% ipython --no-banner

In [1]: import numpy as np

In [2]: np.set_printoptions(precision=2, suppress=True, linewidth=120, legacy="1.25")

In [3]: mat = np.load("layer16.npy")

In [4]: mat
Out[4]: 
array([[-1,  0,  0,  0],
       [ 0,  0,  0,  1],
       [ 0,  0,  5,  0],
       [ 0, -2,  0,  0]])

In [5]: (mat - mat.T) / 2
Out[5]: 
array([[ 0. ,  0. ,  0. ,  0. ],
       [ 0. ,  0. ,  0. ,  1.5],
       [ 0. ,  0. ,  0. ,  0. ],
       [ 0. , -1.5,  0. ,  0. ]])

In [6]: round(np.abs(np.linalg.eigvals(mat)).max(), 2)
Out[6]: 5.0

In [7]: np.allclose(mat, mat.T)
Out[7]: False

In [8]: np.round(np.linalg.det(mat), 2)
Out[8]: -10.0

In [9]: np.trace(mat)
Out[9]: 4

In [10]: (mat + mat.T) / 2
Out[10]: 
array([[-1. ,  0. ,  0. ,  0. ],
       [ 0. ,  0. ,  0. , -0.5],
       [ 0. ,  0. ,  5. ,  0. ],
       [ 0. , -0.5,  0. ,  0. ]])

In [11]: np.linalg.matrix_power(mat, 3)
Out[11]: 
array([[ -1,   0,   0,   0],
       [  0,   0,   0,  -2],
       [  0,   0, 125,   0],
       [  0,   4,   0,   0]])

In [12]: P = np.triu(np.array([[-8, -9, -9, 5], [9, 1, -3, 9], [-4, -9, -9, 5], [-4, 6, -8, -1]]), 1) + np.eye(4)

In [13]: A2 = P @ mat @ np.linalg.inv(P)

In [14]: np.round(np.linalg.det(A2), 2)
Out[14]: -10.0

In [15]: P @ mat - mat @ P
Out[15]: 
array([[  0., -19., -54.,  -4.],
       [  0., -18., -15.,   0.],
       [  0., -10.,   0., -25.],
       [  0.,   0.,  -6.,  18.]])

In [16]: np.poly(A2)
Out[16]: array([  1.,  -4.,  -3.,  -8., -10.])

In [17]: np.round(np.linalg.det(2 * mat), 2), round(np.linalg.det(mat), 2)
Out[17]: (-160.0, -10.0)

In [18]: np.einsum("ij,ji->", mat, mat)
Out[18]: 22

In [19]: u = np.array([-1, 3, -3, 0, 0]) + 0.5

In [20]: F = np.eye(5) - 2 * np.outer(u, u) / (u @ u)

In [21]: F
Out[21]: 
array([[ 0.97,  0.18, -0.13,  0.03,  0.03],
       [ 0.18, -0.27,  0.91, -0.18, -0.18],
       [-0.13,  0.91,  0.35,  0.13,  0.13],
       [ 0.03, -0.18,  0.13,  0.97, -0.03],
       [ 0.03, -0.18,  0.13, -0.03,  0.97]])

In [22]: # equal to its transpose

In [23]: x0 = np.array([3, 4, 2, -5, -4])

In [24]: F @ np.eye(5)[0]
Out[24]: array([ 0.97,  0.18, -0.13,  0.03,  0.03])

In [25]: F @ np.ones(5)
Out[25]: array([1.08, 0.45, 1.39, 0.92, 0.92])

In [26]: (F * x0).sum(axis=1)
Out[26]: array([ 3.16,  2.91,  2.78, -5.16, -4.16])

In [27]: x0 = np.array([3, -4, -4, 3, -2])

In [28]: h = np.maximum(F @ x0, 0)

In [29]: np.flatnonzero(h > 1e-9)
Out[29]: array([0, 3])

In [30]: np.maximum(F @ x0, 0) - np.maximum(-F @ x0, 0)
Out[30]: array([ 2.74, -2.18, -5.3 ,  3.26, -1.74])

In [31]: F.T @ h
Out[31]: array([ 2.75, -0.09,  0.07,  3.25, -0.01])

In [32]: np.tanh(F @ x0)
Out[32]: array([ 0.99, -0.97, -1.  ,  1.  , -0.94])

In [33]: h
Out[33]: array([2.74, 0.  , 0.  , 3.26, 0.  ])

In [34]: vals, evecs = np.linalg.eig(F)

In [35]: np.sort(np.linalg.eigvals(F @ F))
Out[35]: array([1., 1., 1., 1., 1.])

In [36]: np.round(np.prod(vals), 2)
Out[36]: -1.0

In [37]: np.sort(np.linalg.eigvals(F.T))
Out[37]: array([-1.,  1.,  1.,  1.,  1.])

In [38]: np.round(F @ evecs[:, 0] - vals[0] * evecs[:, 0], 2) + 0
Out[38]: array([0., 0., 0., 0., 0.])

In [39]: np.sort(np.linalg.eigvals(np.linalg.inv(F)))
Out[39]: array([-1.,  1.,  1.,  1.,  1.])

In [40]: feats = np.load("w.npy")

In [41]: feats
Out[41]: 
array([[  1.3,   1. ,  -1.1,  -1.8,   1.4],
       [  1.6,  -0.1,   1.1,  -0.6,  -1.2],
       [  0.6,  -0.1,  -1.4,  -0.7,   1.2],
       [ -1.2,  -1.5,   1.6,   1.2,   0. ],
       [  1.7,  -0.6,  -1.6,   0.2,   1.8],
       [ -0.8,  -1.6,   0.5,  -1.4,  -1.4],
       [  0.3,  -1.7,   1.3,  -0.3,   0.2],
       [  0.3,  -0.8,  -0.2,   0.2,   1.5],
       [ -0.4,  -1.5,   0.4,   0.2,   1. ],
       [  1.3,   1.9,   1.3,   0.4,  -0.9],
       [  0.7,  -0.8,   0. ,   2.1,   0.3],
       [  0.1,   1.5,   0.4,   0. ,   0.4],
       [  0.4,   0.7,  -0.8,  -1.6,   0.4],
       [  0.1,   1. ,   1. ,  -1.1,   0.7],
       [  0.3,  -1.4,  -1. ,   0. ,  -0.6],
       [ -0.2,   0. ,   0.4,   2.1,   1.3],
       [ -0.1,  -0.7,  -0.5,   0.2,  -1. ],
       [ -1.7,   0.1,   0.3,   0.4,   0. ],
       [ -0.9,   0.2,   0.6,  -1.4,  -0.2],
       [  0.3,  -1.9,   0. ,   0.3,  -2.6],
       [ 40. , -16. ,  20. , -20. ,  -6. ],
       [  0.7,   0.4,   1.8,   0.4,  -2.4],
       [ -1.3,  -0.4,  -1.3,  -1. ,   1.6],
       [  0.6,   0.2,   1.7,   1.2,  -0.4],
       [ -0.5,   0.6,   0.5,   0.3,   1.2],
       [  0.2,  -0.7,   0.4,   0.7,  -0.5]])

In [42]: G = np.cov(feats, rowvar=False)

In [43]: np.linalg.eigvalsh(G)[::-1]
Out[43]: array([103.13,   1.84,   1.14,   0.97,   0.61])

In [44]: np.corrcoef(feats.T)
Out[44]: 
array([[ 1.  , -0.94,  0.96, -0.96, -0.71],
       [-0.94,  1.  , -0.91,  0.9 ,  0.71],
       [ 0.96, -0.91,  1.  , -0.92, -0.77],
       [-0.96,  0.9 , -0.92,  1.  ,  0.68],
       [-0.71,  0.71, -0.77,  0.68,  1.  ]])

In [45]: round(float(np.corrcoef(feats[:, 1], feats[:, 3])[0, 1]), 2)
Out[45]: 0.9

In [46]: np.argsort(-feats.std(axis=0).round(6), kind="stable")
Out[46]: array([0, 3, 2, 1, 4])

In [47]: np.median(feats, axis=0)
Out[47]: array([ 0.3 , -0.25,  0.4 ,  0.2 ,  0.1 ])
